% ipython --no-banner

In [1]: import numpy as np

In [2]: np.set_printoptions(precision=1, suppress=True, linewidth=200)

In [3]: rng = np.random.default_rng(61828)

In [4]: lab = rng.integers(0, 3, 4)

In [5]: arr = (lab[:, None] == lab) * -2 + np.eye(4)

In [6]: print(arr)
[[-1. -2.  0.  0.]
 [-2. -1.  0.  0.]
 [ 0.  0. -1. -2.]
 [ 0.  0. -2. -1.]]

In [7]: hat = np.triu(np.array([[2, 1, 0, 2], [-2, 1, 2, -4], [5, 4, -5, 3], [0, -4, -3, 5]]), 1) + np.eye(4)

In [8]: B = hat @ arr @ np.linalg.inv(hat)

In [9]: print(hat @ arr - arr @ hat)
[[-2.  0.  0. -8.]
 [ 0.  2.  8.  0.]
 [ 0.  0. -6.  0.]
 [ 0.  0.  0.  6.]]

In [10]: print(np.trace(B), np.trace(arr))
-4.0 -4.0

In [11]: q, Rm = np.linalg.qr(arr)

In [12]: print(np.abs(np.diag(Rm)))
[2.2 1.3 2.2 1.3]

In [13]: print(q)
[[-0.4 -0.9  0.   0. ]
 [-0.9  0.4  0.   0. ]
 [ 0.  -0.  -0.4 -0.9]
 [ 0.  -0.  -0.9  0.4]]

In [14]: print(np.allclose(Rm.T @ Rm, arr.T @ arr))
True

In [15]: print(round(float(abs(Rm[0, 0])), 1), round(np.linalg.norm(arr[:, 0]), 1))
2.2 2.2

In [16]: print(Rm)
[[2.2 1.8 0.  0. ]
 [0.  1.3 0.  0. ]
 [0.  0.  2.2 1.8]
 [0.  0.  0.  1.3]]

In [17]: x0 = np.array([8, 4, 3, -8])

In [18]: h = np.maximum(arr @ x0, 0)

In [19]: print(np.flatnonzero(h > 1e-9))
[2 3]

In [20]: print(arr.T @ h)
[  0.   0. -17. -28.]

In [21]: print(h)
[ 0.  0. 13.  2.]

In [22]: print(np.maximum(arr @ (3 * x0), 0))
[ 0.  0. 39.  6.]

In [23]: u, v = arr[0], arr[3]

In [24]: print(u @ u)
5.0

In [25]: print(u @ v)
0.0

In [26]: pr = (u @ v) / (u @ u) * u

In [27]: print((v - pr) @ u)
0.0

In [28]: print(v - pr)
[ 0.  0. -2. -1.]

In [29]: print(np.round(np.linalg.norm(u + v) ** 2 + np.linalg.norm(u - v) ** 2, 1))
20.0

In [30]: print(np.linalg.matrix_rank(np.outer(u, v)))
1

In [31]: theta = np.sort(rng.uniform(-2, 2, 29))

In [32]: m1 = np.c_[theta, theta ** 2, theta ** 3] @ np.array([[3, 1, 2], [-2, 1, 1], [-5, 4, -5]])

In [33]: print(m1.round(1) + 0)
[[ 17.2 -21.9  28.8]
 [ 13.3 -18.   23.5]
 [  2.1  -6.6   7.6]
 [  1.2  -5.6   6.1]
 [  1.1  -5.5   6. ]
 [  0.8  -5.1   5.5]
 [ -0.4  -3.4   3.2]
 [ -0.7  -2.9   2.5]
 [ -0.7  -2.9   2.5]
 [ -1.3  -1.6   0.9]
 [ -1.3  -0.6  -0.2]
 [ -1.3  -0.6  -0.2]
 [ -1.1  -0.4  -0.4]
 [ -0.9  -0.3  -0.4]
 [ -0.8  -0.3  -0.4]
 [  0.    0.    0. ]
 [  0.6   0.4   0.5]
 [ -1.7   3.7  -0.5]
 [ -1.7   3.8  -0.5]
 [ -2.8   4.8  -1.2]
 [ -6.3   8.1  -3.6]
 [ -8.1   9.7  -4.9]
 [-10.2  11.6  -6.5]
 [-11.4  12.6  -7.4]
 [-13.8  14.6  -9.2]
 [-18.4  18.5 -12.8]
 [-20.   19.9 -14.1]
 [-24.8  23.8 -17.9]
 [-38.6  35.2 -29.1]]

In [34]: u, v = m1[13], m1[21]

In [35]: print(round(float(u @ v), 1))
6.3

In [36]: pr = (u @ v) / (u @ u) * u

In [37]: print(pr)
[-5.4 -1.8 -2.2]

In [38]: print(np.outer(u, v))
[[ 7.5 -8.9  4.5]
 [ 2.5 -3.   1.5]
 [ 3.  -3.6  1.8]]

In [39]: print(np.linalg.matrix_rank(np.outer(u, v)))
1
